$ python3 -q
>>> import numpy as np
>>> from numpy import linalg as LA
>>> np.set_printoptions(suppress=True, linewidth=160)
>>> M = np.load("block19.npy")
>>> M
array([[-16., -19.,  12.,  17.],
       [  0.,  -2.,   0., -10.],
       [  6.,  11., -10., -13.],
       [-30., -45.,  30.,  23.]])
>>> t = np.radians(36)
>>> r_ = np.eye(4)
>>> r_[2, 2] = r_[0, 0] = np.cos(t)
>>> r_[2, 0], r_[0, 2] = -np.sin(t), np.sin(t)
>>> r_.round(3)
array([[ 0.809,  0.   ,  0.588,  0.   ],
       [ 0.   ,  1.   ,  0.   ,  0.   ],
       [-0.588,  0.   ,  0.809,  0.   ],
       [ 0.   ,  0.   ,  0.   ,  1.   ]])
>>> M2 = M @ r_.T
>>> M2.round(3)
array([[ -5.891, -19.   ,  19.113,  17.   ],
       [  0.   ,  -2.   ,   0.   , -10.   ],
       [ -1.024,  11.   , -11.617, -13.   ],
       [ -6.637, -45.   ,  41.904,  23.   ]])
>>> np.round(LA.det(r_), 3), np.round(np.trace(r_), 3)
(np.float64(1.0), np.float64(3.618))
>>> np.round(LA.svd(M, compute_uv=False), 3), np.round(LA.svd(M2, compute_uv=False), 3)
(array([75.854, 12.815,  3.999,  0.115]), array([75.854, 12.815,  3.999,  0.115]))
>>> np.allclose(M @ M.T, M2 @ M2.T)
True
>>> M2 = M[0, 0] * M[1:] - np.outer(M[1:, 0], M[0])
>>> M2
array([[   0.,   32.,   -0.,  160.],
       [   0.,  -62.,   88.,  106.],
       [   0.,  150., -120.,  142.]])
>>> M[:, 0] / M[0, 0]
array([ 1.   , -0.   , -0.375,  1.875])
>>> np.flatnonzero(~M2.round(6).any(axis=1))
array([], dtype=int64)
>>> print(M2.reshape(2, -1))
[[   0.   32.   -0.  160.    0.  -62.]
 [  88.  106.    0.  150. -120.  142.]]
>>> M2.ravel(order="F")
array([   0.,    0.,    0.,   32.,  -62.,  150.,   -0.,   88., -120.,  160.,  106.,  142.])
>>> t3 = M2.reshape(3, 2, -1)
>>> print(t3[:, 0])
[[  0.  32.]
 [  0. -62.]
 [  0. 150.]]
>>> np.round(np.poly(M), 3)
array([   1.,    5.,  -54., -344., -448.])
>>> round(float(LA.det(M[::-1])), 3)
-448.0
>>> m1 = np.load("mat.npy")
>>> m1
array([[ 1,  0,  0,  0],
       [-1,  1,  0,  0],
       [ 5,  9,  1,  0],
       [-3,  2, -3,  1]])
>>> vec = np.array([0, 1, 2, 1])
>>> m1 @ np.ones(4)
array([ 1.,  0., 15., -3.])
>>> print((m1 @ vec).argmax())
2
>>> m1 @ vec
array([ 0,  1, 11, -3])
>>> m1 * vec
array([[ 0,  0,  0,  0],
       [ 0,  1,  0,  0],
       [ 0,  9,  2,  0],
       [ 0,  2, -6,  1]])
>>> (m1 * vec).sum(axis=1)
array([ 0,  1, 11, -3])
>>> round(float(LA.det(m1)), 3)
1.0
>>> m1.inv()
Traceback (most recent call last):
  File "<python-input-34>", line 1, in <module>
    m1.inv()
    ^^^^^^
AttributeError: 'numpy.ndarray' object has no attribute 'inv'
>>> print(m1 @ m1)
[[  1   0   0   0]
 [ -2   1   0   0]
 [  1  18   1   0]
 [-23 -23  -6   1]]
>>> (m1 - m1.T) / 2
array([[ 0. ,  0.5, -2.5,  1.5],
       [-0.5,  0. , -4.5, -1. ],
       [ 2.5,  4.5,  0. ,  1.5],
       [-1.5,  1. , -1.5,  0. ]])
>>> LA.determinant(m1)
Traceback (most recent call last):
  File "<python-input-37>", line 1, in <module>
    LA.determinant(m1)
    ^^^^^^^^^^^^^^
AttributeError: module 'numpy.linalg' has no attribute 'determinant'
>>> print(np.allclose(m1 @ m1.T, m1.T @ m1))
False
